$ ipython --no-banner

In [1]: import numpy as np

In [2]: import numpy.linalg as la

In [3]: np.set_printoptions(precision=3, suppress=True, linewidth=120)

In [4]: rnd = lambda a: np.round(a, 3) + 0

In [5]: data = np.load("sample12.npy")

In [6]: data
Out[6]: 
array([[ 4.5, -0.3,  0.8, -0.3],
       [-7. ,  0.1, -2.4, -1. ],
       [ 3. , -0.9, -0.3, -1.3],
       [ 1.5, -0.6,  1. ,  0.6],
       [-1. ,  0.2, -0.6, -0.4],
       [ 0. , -0.2,  0.7,  0.4],
       [ 2.5,  0.6, -1.3,  1. ],
       [-2. ,  0.9, -0.4, -1.4],
       [-1.5, -1.5,  0.7,  0.7],
       [-2. ,  0.5,  0.6, -0.9],
       [-4. , -1. , -1.4, -0.1],
       [ 6.5,  1.3,  1.1, -0.7],
       [-2. , -0.3,  1.7, -0.8],
       [-5.5, -0.6, -1.3, -0.2]])

In [7]: out = np.array([[-7, 8], [-1, -9], [2, -1], [8, 3]])

In [8]: rnd(np.einsum("ij->j", data))
Out[8]: array([-7. , -1.8, -1.1, -4.4])

In [9]: K = np.loadtxt("data.csv", delimiter=",")

In [10]: K
Out[10]: 
array([[ 0.,  0.,  0.,  0.,  0.,  3., -1., -2.,  3.,  3.,  1.],
       [ 0.,  0.,  0.,  0.,  0.,  2.,  0., -3., -2., -3.,  1.],
       [ 0.,  0.,  0.,  0.,  0., -1., -3.,  1., -1., -1.,  2.],
       [ 0.,  0.,  0.,  0.,  0.,  2.,  0., -2., -3., -2., -1.],
       [ 0.,  0.,  0.,  0.,  0., -3.,  0., -1.,  2.,  3.,  3.],
       [ 3.,  2., -1.,  2., -3.,  0.,  0.,  0.,  0.,  0.,  0.],
       [-1.,  0., -3.,  0.,  0.,  0.,  0.,  0.,  0.,  0.,  0.],
       [-2., -3.,  1., -2., -1.,  0.,  0.,  0.,  0.,  0.,  0.],
       [ 3., -2., -1., -3.,  2.,  0.,  0.,  0.,  0.,  0.,  0.],
       [ 3., -3., -1., -2.,  3.,  0.,  0.,  0.,  0.,  0.,  0.],
       [ 1.,  1.,  2., -1.,  3.,  0.,  0.,  0.,  0.,  0.,  0.]])

In [11]: # rows and columns are dependent

In [12]: la.matrix_rank(K, rtol=0.1)
Out[12]: np.int64(10)

In [13]: rnd(la.norm(K, 2) / la.norm(K))
Out[13]: np.float64(0.503)

In [14]: la.cond(K) > 100
Out[14]: np.True_
